% ipython --no-banner

In [1]: import numpy as np

In [2]: from numpy import linalg as LA

In [3]: np.set_printoptions(precision=3, suppress=True, linewidth=140, sign=" ")

In [4]: feats = np.load("out1.npy")

In [5]: feats
Out[5]: 
array([[ 1,  0,  0,  0,  0,  0,  0,  0,  0,  0,  0,  0,  0,  0,  0],
       [ 0,  0,  0,  0,  0,  1,  0,  0,  0,  0,  0,  0,  0,  0,  0],
       [ 0,  0,  0,  0,  0,  0,  0,  0,  0,  0,  0,  1,  0,  0,  0],
       [ 0,  0,  0,  0,  0,  0,  1,  0,  0,  0,  0,  0,  0,  0,  0],
       [ 0,  0,  0,  0,  0,  0,  0,  0,  0,  0,  0,  0,  1,  0,  0],
       [ 0,  0,  0,  0,  0,  0,  0,  1,  0,  0,  0,  0,  0,  0,  0],
       [ 0,  0,  0,  1,  0,  0,  0,  0,  0,  0,  0,  0,  0,  0,  0],
       [ 0,  0,  0,  0,  0,  0,  0,  0,  1,  0,  0,  0,  0,  0,  0],
       [ 0,  0,  0,  0,  0,  0,  0,  0,  0,  0,  0,  0,  0,  0,  1],
       [ 0,  0,  0,  0,  0,  0,  0,  0,  0,  1,  0,  0,  0,  0,  0],
       [ 0,  1,  0,  0,  0,  0,  0,  0,  0,  0,  0,  0,  0,  0,  0],
       [ 0,  0,  0,  0,  0,  0,  0,  0,  0,  0,  0,  0,  0,  1,  0],
       [ 0,  0,  1,  0,  0,  0,  0,  0,  0,  0,  0,  0,  0,  0,  0],
       [ 0,  0,  0,  0,  1,  0,  0,  0,  0,  0,  0,  0,  0,  0,  0],
       [ 0,  0,  0,  0,  0,  0,  0,  0,  0,  0,  1,  0,  0,  0,  0]])

In [6]: LA.norm(feats, axis=0)
Out[6]: array([ 1.,  1.,  1.,  1.,  1.,  1.,  1.,  1.,  1.,  1.,  1.,  1.,  1.,  1.,  1.])

In [7]: feats[:, 12] @ feats[:, 8]
Out[7]: np.int64(0)

In [8]: np.round(np.abs(LA.eigvals(feats)).max(), 3)
Out[8]: np.float64(1.0)

In [9]: M = np.loadtxt("case0.csv", delimiter=",")

In [10]: M
Out[10]: 
array([[ 1.,  0.,  0.,  0.,  0.,  0.,  0.,  0.,  0.,  0.,  0.],
       [-1.,  1.,  0.,  0.,  0.,  0.,  0.,  0.,  0.,  0.,  0.],
       [-1.,  1.,  1.,  0.,  0.,  0.,  0.,  0.,  0.,  0.,  0.],
       [ 1., -1., -3.,  1.,  0.,  0.,  0.,  0.,  0.,  0.,  0.],
       [ 2.,  2.,  0.,  3.,  1.,  0.,  0.,  0.,  0.,  0.,  0.],
       [-2., -3., -3., -2., -1.,  1.,  0.,  0.,  0.,  0.,  0.],
       [-3., -2.,  0.,  2.,  0., -3.,  1.,  0.,  0.,  0.,  0.],
       [-1.,  1., -1.,  0., -2., -2.,  2.,  1.,  0.,  0.,  0.],
       [-2.,  1., -3., -1.,  2.,  0.,  3.,  2.,  1.,  0.,  0.],
       [ 3.,  3., -2., -1.,  3., -1.,  2.,  0., -2.,  1.,  0.],
       [ 1., -3.,  2.,  2.,  0.,  0.,  0., -2.,  3., -2.,  1.]])

In [11]: rng = np.random.default_rng(5272)

In [12]: Y = M + rng.integers(-2, 3, (11, 9)) @ rng.integers(-2, 3, (9, 11))

In [13]: Y
Out[13]: 
array([[  9.,  -1.,   0.,  -8.,   7.,  -3.,   0.,   0.,   0.,  14.,  -3.],
       [ -4.,  -7.,   4.,   6.,  -4.,  -4.,   2.,  -2.,   4.,  -8.,   3.],
       [  0.,   4.,  -2.,   1.,  11.,   9.,  -2.,  -6.,   2.,   1.,   9.],
       [  2.,   7., -10., -15.,  -1.,  -8.,  -8.,   4.,   0.,  10.,  -5.],
       [  0.,   5.,  -6.,   1.,   0.,   1.,  -3.,  -7., -16.,  10.,  -9.],
       [ -7.,   1.,  -5.,   1., -13.,   1.,   1.,   7.,  -5.,   2.,  -4.],
       [ -1., -10.,  -3.,  14.,   0.,  -4.,   4., -10.,   8.,  -5.,  -8.],
       [ -4.,   0.,  -3.,  10.,  -6.,  -4.,  12.,  -6.,   6.,  -1.,   2.],
       [  2.,  -8.,  -4.,  -6.,   4., -13.,   1.,  -5.,   7.,   1., -10.],
       [ -3.,   1.,  -5.,  -7.,   0.,  -3.,  -6.,   2., -10.,  15.,   8.],
       [ -3.,  -9.,   1.,  10.,  -4.,  -4.,   4.,  -9.,   7.,  -6.,   1.]])

In [14]: np.abs(Y - M).sum(axis=1)
Out[14]: array([ 44.,  48.,  48.,  68.,  60.,  45.,  60.,  48.,  60.,  62.,  46.])

In [15]: f = np.array([1, 1])

In [16]: np.cross(Y[5, :3], Y[10, :3])
Out[16]: array([-44.,  22.,  66.])

In [17]: np.convolve(Y[5], f)
Out[17]: array([ -7.,  -6.,  -4.,  -4., -12., -12.,   2.,   8.,   2.,  -3.,  -2.,  -4.])

In [18]: np.array([np.convolve(row, f, "same") for row in Y])
Out[18]: 
array([[  9.,   8.,  -1.,  -8.,  -1.,   4.,  -3.,   0.,   0.,  14.,  11.],
       [ -4., -11.,  -3.,  10.,   2.,  -8.,  -2.,   0.,   2.,  -4.,  -5.],
       [  0.,   4.,   2.,  -1.,  12.,  20.,   7.,  -8.,  -4.,   3.,  10.],
       [  2.,   9.,  -3., -25., -16.,  -9., -16.,  -4.,   4.,  10.,   5.],
       [  0.,   5.,  -1.,  -5.,   1.,   1.,  -2., -10., -23.,  -6.,   1.],
       [ -7.,  -6.,  -4.,  -4., -12., -12.,   2.,   8.,   2.,  -3.,  -2.],
       [ -1., -11., -13.,  11.,  14.,  -4.,   0.,  -6.,  -2.,   3., -13.],
       [ -4.,  -4.,  -3.,   7.,   4., -10.,   8.,   6.,   0.,   5.,   1.],
       [  2.,  -6., -12., -10.,  -2.,  -9., -12.,  -4.,   2.,   8.,  -9.],
       [ -3.,  -2.,  -4., -12.,  -7.,  -3.,  -9.,  -4.,  -8.,   5.,  23.],
       [ -3., -12.,  -8.,  11.,   6.,  -8.,   0.,  -5.,  -2.,   1.,  -5.]])

In [19]: round(float(LA.norm(M, 2) / LA.norm(M)), 3)
Out[19]: 0.586

In [20]: LA.cond(M) > 100
Out[20]: np.True_

In [21]: LA.matrix_rank(M, rtol=0.1)
Out[21]: np.int64(8)

In [22]: E = np.loadtxt("data.csv", delimiter=",")

In [23]: E
Out[23]: 
array([[ 0.,  0.,  2.,  0.,  2.,  0.,  0.,  1.,  2.,  1.,  1.,  1.,  3.],
       [ 0., -1.,  0.,  0.,  0.,  0.,  0.,  0.,  0.,  0.,  0.,  0.,  0.],
       [ 2.,  0.,  3.,  0.,  4.,  0.,  0.,  2.,  4.,  2.,  2.,  2.,  6.],
       [ 0.,  0.,  0., -1.,  0.,  0.,  0.,  0.,  0.,  0.,  0.,  0.,  0.],
       [ 2.,  0.,  4.,  0.,  3.,  0.,  0.,  2.,  4.,  2.,  2.,  2.,  6.],
       [ 0.,  0.,  0.,  0.,  0., -1.,  0.,  0.,  0.,  0.,  0.,  0.,  0.],
       [ 0.,  0.,  0.,  0.,  0.,  0., -1.,  0.,  0.,  0.,  0.,  0.,  0.],
       [ 1.,  0.,  2.,  0.,  2.,  0.,  0.,  0.,  2.,  1.,  1.,  1.,  3.],
       [ 2.,  0.,  4.,  0.,  4.,  0.,  0.,  2.,  3.,  2.,  2.,  2.,  6.],
       [ 1.,  0.,  2.,  0.,  2.,  0.,  0.,  1.,  2.,  0.,  1.,  1.,  3.],
       [ 1.,  0.,  2.,  0.,  2.,  0.,  0.,  1.,  2.,  1.,  0.,  1.,  3.],
       [ 1.,  0.,  2.,  0.,  2.,  0.,  0.,  1.,  2.,  1.,  1.,  0.,  3.],
       [ 3.,  0.,  6.,  0.,  6.,  0.,  0.,  3.,  6.,  3.,  3.,  3.,  8.]])

In [24]: w, V = LA.eigh(E)

In [25]: np.abs(V[:, -1]).round(6).argmax()
Out[25]: np.int64(12)

In [26]: w
Out[26]: array([-1., -1., -1., -1., -1., -1., -1., -1., -1., -1., -1., -1., 25.])
